% ipython --no-banner

In [1]: import numpy as np

In [2]: from numpy import linalg as LA

In [3]: np.set_printoptions(precision=2, suppress=True, linewidth=100)

In [4]: rnd = lambda a: np.round(a, 2) + 0

In [5]: A = np.load("x.npy")

In [6]: A
Out[6]: 
array([[3, 2, 3, 2, 3, 2],
       [3, 2, 3, 2, 3, 2],
       [3, 3, 3, 3, 3, 3],
       [3, 2, 3, 2, 3, 2],
       [3, 2, 3, 2, 3, 2],
       [3, 3, 3, 3, 3, 3]])

In [7]: left, sv, VT = LA.svd(A)

In [8]: evecs = VT[:(sv > 1e-8).sum()]

In [9]: rng = np.random.default_rng(232)

In [10]: x = A[3] + 3 * A[5] + rng.integers(2) * np.eye(6)[4]

In [11]: x
Out[11]: array([12., 11., 12., 11., 13., 11.])

In [12]: LA.matrix_rank(np.vstack([A, x]))
Out[12]: np.int64(3)

In [13]: rnd(LA.norm(A, 2) / LA.norm(A))
Out[13]: np.float64(1.0)

In [14]: [round(float(x), 2) for x in LA.svd(A, compute_uv=False)[:3]]
Out[14]: [16.17, 1.57, 0.0]

In [15]: LA.cond(A) > 100
Out[15]: np.True_

In [16]: print(np.argsort(-LA.norm(A, axis=0).round(6), kind="stable")[:3])
[0 2 4]

In [17]: C2 = A.T @ A

In [18]: C2
Out[18]: 
array([[54, 42, 54, 42, 54, 42],
       [42, 34, 42, 34, 42, 34],
       [54, 42, 54, 42, 54, 42],
       [42, 34, 42, 34, 42, 34],
       [54, 42, 54, 42, 54, 42],
       [42, 34, 42, 34, 42, 34]])

In [19]: print(np.diag(C2))
[54 34 54 34 54 34]

In [20]: np.trace(C2), (A ** 2).sum()
Out[20]: (np.int64(264), np.int64(264))

In [21]: (A @ A.T).shape
Out[21]: (6, 6)

In [22]: rnd(LA.eigvalsh(C2)[::-1])
Out[22]: array([261.52,   2.48,   0.  ,   0.  ,   0.  ,   0.  ])

In [23]: rnd(LA.svd(A, compute_uv=False) ** 2)
Out[23]: array([261.52,   2.48,   0.  ,   0.  ,   0.  ,   0.  ])

In [24]: m1 = np.load("case2.npy")

In [25]: m1
Out[25]: 
array([[ -0.39,   7.1 ,  -3.55],
       [ 10.31,   9.78,   2.2 ],
       [  6.06,   8.79,  -1.21],
       [  9.27,   4.63,  -0.63],
       [-15.5 ,   0.65,   1.93],
       [ -9.41,  -8.75,  -1.12],
       [ 12.43,  -1.15,  -3.19],
       [ 25.68,  -8.58,  -4.15],
       [  5.41,   6.32,  -0.9 ],
       [-12.83,  -4.61,  -1.01],
       [  6.68,  -3.35,   4.26]])

In [26]: left, sv, VT = LA.svd(A)

In [27]: rnd(sv)
Out[27]: array([16.17,  1.57,  0.  ,  0.  ,  0.  ,  0.  ])

In [28]: Y = left[:, :2] @ np.diag(sv[:2]) @ VT[:2]

In [29]: rnd(np.abs(A - Y).max())
Out[29]: np.float64(0.0)

In [30]: rnd(LA.norm(A - Y) / LA.norm(A))
Out[30]: np.float64(0.0)

In [31]: LA.matrix_rank(A, rtol=0.05)
Out[31]: np.int64(2)

In [32]: rnd(Y)
Out[32]: 
array([[3., 2., 3., 2., 3., 2.],
       [3., 2., 3., 2., 3., 2.],
       [3., 3., 3., 3., 3., 3.],
       [3., 2., 3., 2., 3., 2.],
       [3., 2., 3., 2., 3., 2.],
       [3., 3., 3., 3., 3., 3.]])

In [33]: print(LA.matrix_rank(Y))
2

In [34]: np.argsort(-LA.norm(Y, axis=0).round(6), kind="stable")[:3]
Out[34]: array([0, 2, 4])

In [35]: LA.cond(Y) > 100
Out[35]: np.True_

In [36]: cen = (m1 - m1.mean(axis=0)) / m1.std(axis=0)

In [37]: print(cen.std(axis=0))
[1. 1. 1.]

In [38]: np.argwhere(np.abs(cen) > 2)
Out[38]: array([[10,  2]])

In [39]: coef = LA.lstsq(np.delete(cen, 2, axis=1), cen[:, 2])[0]

In [40]: rnd(1 - np.var(cen[:, 2] - np.delete(cen, 2, axis=1) @ coef))
Out[40]: np.float64(0.12)

In [41]: np.abs(coef).argmax()
Out[41]: np.int64(0)

In [42]: lab = m1[:, 0] > np.median(m1[:, 0])

In [43]: u = m1[lab].mean(axis=0) - m1[~lab].mean(axis=0)

In [44]: rnd(u)
Out[44]: array([17.32, -1.32,  0.67])

In [45]: print(rnd((((m1 - m1.mean(axis=0)) @ u > 0) == lab).mean()))
0.82

In [46]: rank = LA.matrix_rank(A)

In [47]: rank
Out[47]: np.int64(2)

In [48]: N = LA.svd(A)[2][rank:].T

In [49]: print(N.shape)
(6, 4)

In [50]: [int(LA.matrix_rank(A[:, :j + 1])) for j in range(6)]
Out[50]: [1, 2, 2, 2, 2, 2]

In [51]: X = np.array([[0.1, 1.9, -0.6, 7.25],
    ...:     [-0.7, 1.0, -0.1, 3.77],
    ...:     [0.2, -1.1, 0.2, -4.51],
    ...:     [0.4, -1.2, -2.1, -4.56],
    ...:     [0.8, 1.4, -0.4, 5.91],
    ...:     [0.3, -0.5, 0.8, -1.95],
    ...:     [-1.3, 2.2, -0.5, 8.7],
    ...:     [-1.4, -0.9, -0.5, -3.44],
    ...:     [-0.6, -1.5, -0.5, -5.85],
    ...:     [0.0, 0.3, 0.9, 1.03],
    ...:     [0.8, 0.6, 1.0, 1.92]])

In [52]: X
Out[52]: 
array([[ 0.1 ,  1.9 , -0.6 ,  7.25],
       [-0.7 ,  1.  , -0.1 ,  3.77],
       [ 0.2 , -1.1 ,  0.2 , -4.51],
       [ 0.4 , -1.2 , -2.1 , -4.56],
       [ 0.8 ,  1.4 , -0.4 ,  5.91],
       [ 0.3 , -0.5 ,  0.8 , -1.95],
       [-1.3 ,  2.2 , -0.5 ,  8.7 ],
       [-1.4 , -0.9 , -0.5 , -3.44],
       [-0.6 , -1.5 , -0.5 , -5.85],
       [ 0.  ,  0.3 ,  0.9 ,  1.03],
       [ 0.8 ,  0.6 ,  1.  ,  1.92]])

In [53]: lab = X[:, 0] > np.median(X[:, 0])

In [54]: u = X[lab].mean(axis=0) - X[~lab].mean(axis=0)

In [55]: ((X - X.mean(axis=0)) @ u > 0).astype(int)
Out[55]: array([0, 0, 1, 1, 0, 1, 0, 1, 1, 0, 0])

In [56]: E = np.load("layer11.npy")

In [57]: E
Out[57]: 
array([[0, 0, 1, 0, 0],
       [0, 1, 0, 0, 0],
       [1, 0, 0, 0, 0],
       [0, 0, 0, 1, 0],
       [0, 0, 0, 0, 1]])

In [58]: [round(float(LA.det(E[:i, :i])), 2) + 0 for i in range(1, 6)]
Out[58]: [0.0, 0.0, -1.0, -1.0, -1.0]

In [59]: try:
    ...:     LA.cholesky(E)
    ...: except LA.LinAlgError as e:
    ...:     print(e)
    ...: 
Matrix is not positive definite

In [60]: np.all(LA.eigvalsh(E) > 0)
Out[60]: np.False_

In [61]: w, evecs = LA.eigh(E)

In [62]: x = np.array([1, 5, 9, 2, 0])

In [63]: print(rnd(LA.eigvalsh(E[1:, 1:])))
[0. 1. 1. 1.]

In [64]: rnd(x @ E @ x / (x @ x)), w[0], w[-1]
Out[64]: (np.float64(0.42), np.float64(-1.0), np.float64(1.0))

In [65]: print(np.abs(E).sum(axis=1).max(), np.abs(w).max())
1 1.0

In [66]: Y = LA.inv(E)

In [67]: (np.abs(Y) > 1e-9).astype(int)
Out[67]: 
array([[0, 0, 1, 0, 0],
       [0, 1, 0, 0, 0],
       [1, 0, 0, 0, 0],
       [0, 0, 0, 1, 0],
       [0, 0, 0, 0, 1]])

In [68]: Y
Out[68]: 
array([[0., 0., 1., 0., 0.],
       [0., 1., 0., 0., 0.],
       [1., 0., 0., 0., 0.],
       [0., 0., 0., 1., 0.],
       [0., 0., 0., 0., 1.]])

In [69]: rnd(LA.slogdet(E)[0])
Out[69]: np.float64(-1.0)

In [70]: q, evecs = LA.qr(E[:, :1])[0], LA.qr(E[:, 1:])[0]

In [71]: sv = LA.svd(q.T @ evecs, compute_uv=False)

In [72]: sv
Out[72]: array([0.])

In [73]: rnd(LA.norm(q @ q.T - evecs @ evecs.T, 2))
Out[73]: np.float64(1.0)

In [74]: (sv > 0.9).sum()
Out[74]: np.int64(0)

In [75]: mat = np.load("dump.npy")

In [76]: print(mat)
[[0 3 0 3 0 3]
 [2 1 2 1 2 1]
 [1 2 1 2 1 2]
 [0 3 0 3 0 3]
 [2 1 2 1 2 1]
 [1 2 1 2 1 2]]

In [77]: lab = rng.permutation(6)

In [78]: lab
Out[78]: array([5, 1, 3, 0, 4, 2])

In [79]: Y = mat[lab][:, lab]

In [80]: Y
Out[80]: 
array([[2, 2, 2, 1, 1, 1],
       [1, 1, 1, 2, 2, 2],
       [3, 3, 3, 0, 0, 0],
       [3, 3, 3, 0, 0, 0],
       [1, 1, 1, 2, 2, 2],
       [2, 2, 2, 1, 1, 1]])

In [81]: u, r1 = mat[3], mat[0]

In [82]: u @ r1
Out[82]: np.int64(27)

In [83]: u @ u
Out[83]: np.int64(27)

In [84]: pr = (u @ r1) / (u @ u) * u

In [85]: pr
Out[85]: array([0., 3., 0., 3., 0., 3.])

In [86]: (r1 - pr) @ u
Out[86]: np.float64(0.0)

In [87]: rnd(LA.norm(u + r1) ** 2 + LA.norm(u - r1) ** 2)
Out[87]: np.float64(108.0)

In [88]: rnd(LA.norm(mat, 2) / LA.norm(mat))
Out[88]: np.float64(0.9)

In [89]: print(LA.cond(mat) > 100)
True

In [90]: LA.matrix_rank(mat, rtol=0.1)
Out[90]: np.int64(2)

In [91]: left, sv, VT = LA.svd(mat)

In [92]: np.argmax(sv[:-1] / (sv[1:] + 1e-6)) + 1
Out[92]: np.int64(2)

In [93]: print(rnd(sv))
[9.65 4.57 0.   0.   0.   0.  ]

In [94]: Y = left[:, :2] @ np.diag(sv[:2]) @ VT[:2]

In [95]: rnd(np.abs(mat - Y).max())
Out[95]: np.float64(0.0)

In [96]: rnd(LA.norm(mat - Y, 2)), rnd(sv[2])
Out[96]: (np.float64(0.0), np.float64(0.0))

In [97]: rnd(LA.norm(mat - Y) / LA.norm(mat))
Out[97]: np.float64(0.0)

In [98]: LA.matrix_rank(Y)
Out[98]: np.int64(2)

In [99]: rnd(Y)
Out[99]: 
array([[0., 3., 0., 3., 0., 3.],
       [2., 1., 2., 1., 2., 1.],
       [1., 2., 1., 2., 1., 2.],
       [0., 3., 0., 3., 0., 3.],
       [2., 1., 2., 1., 2., 1.],
       [1., 2., 1., 2., 1., 2.]])

In [100]: LA.matrix_rank(mat, rtol=0.05)
Out[100]: np.int64(2)

In [101]: Y = np.array([[-3, 0, 2], [-2, -3, -2]])

In [102]: data = Y.T @ Y

In [103]: data
Out[103]: 
array([[13,  6, -2],
       [ 6,  9,  6],
       [-2,  6,  8]])

In [104]: hat = np.triu(np.array([[0, -2, -1], [-2, -1, 0], [-2, 1, 1]]), 1) + np.eye(3)

In [105]: Y = hat @ data @ LA.inv(hat)

In [106]: Y
Out[106]: 
array([[  3., -12., -19.],
       [  6.,  21.,  12.],
       [ -2.,   2.,   6.]])

In [107]: rnd(LA.det(Y))
Out[107]: np.float64(0.0)

In [108]: W0 = np.load("m.npy")

In [109]: print(W0)
[[ -1.86  -9.33  -0.11  -2.14]
 [  7.78  -1.43  -6.44  -2.27]
 [ -6.26   0.07  -8.08   3.39]
 [  4.21   6.59   8.27  -6.45]
 [-12.83  -1.54  -7.22  -6.94]
 [  7.16  -9.01   4.14   5.79]
 [  8.61  -6.23 -14.57   2.16]
 [  5.65  -6.04   3.87 -12.13]
 [  1.08  -7.8    5.11   4.57]
 [ -7.1   -3.45   1.18  17.81]
 [  6.08 -22.09 -18.77  -0.48]
 [ -6.79  15.04  -9.26  -5.59]
 [ -3.43 -13.16  -6.17  -5.27]
 [ -2.78  10.34  16.62  -7.33]
 [ -2.58  -2.75 -26.59   3.27]
 [  2.11  -6.57  11.9    2.29]
 [ -0.68  12.22   2.72 -16.06]
 [ 14.07  -3.08 -13.75  -7.86]
 [ -4.1   -8.2  -11.05  -0.51]
 [-13.26   5.85  -0.25   1.58]
 [ 21.77  -2.01  -5.6  -11.55]
 [  0.71   4.57   4.17  11.14]
 [  1.06   1.52  -0.94   6.04]]

In [110]: blk = np.stack([W0, -2 * W0, W0[::-1]])

In [111]: blk.shape
Out[111]: (3, 23, 4)

In [112]: print((blk @ W0.T).shape)
(3, 23, 23)

In [113]: K = np.load("run4.npy")

In [114]: K
Out[114]: 
array([[0, 1, 0],
       [1, 0, 0],
       [0, 0, 0]])

In [115]: blk = np.stack([K, 5 * K, K[::-1]])

In [116]: np.einsum("bij,cij->bc", blk, blk)
Out[116]: 
array([[ 2, 10,  1],
       [10, 50,  5],
       [ 1,  5,  2]])

In [117]: blk.sum(axis=0)
Out[117]: 
array([[0, 6, 0],
       [7, 0, 0],
       [0, 1, 0]])

In [118]: rnd(LA.det(blk))
Out[118]: array([0., 0., 0.])

In [119]: w, evecs = LA.eigh(K)

In [120]: rnd(evecs.T @ K @ evecs)
Out[120]: 
array([[-1.,  0.,  0.],
       [ 0.,  0.,  0.],
       [ 0.,  0.,  1.]])

In [121]: rnd(evecs @ np.diag(w) @ evecs.T)
Out[121]: 
array([[0., 1., 0.],
       [1., 0., 0.],
       [0., 0., 0.]])

In [122]: w
Out[122]: array([-1.,  0.,  1.])

In [123]: rnd(np.abs(evecs[:, -1]))
Out[123]: array([0.71, 0.71, 0.  ])

In [124]: rnd(LA.svd(K, compute_uv=False))
Out[124]: array([1., 1., 0.])
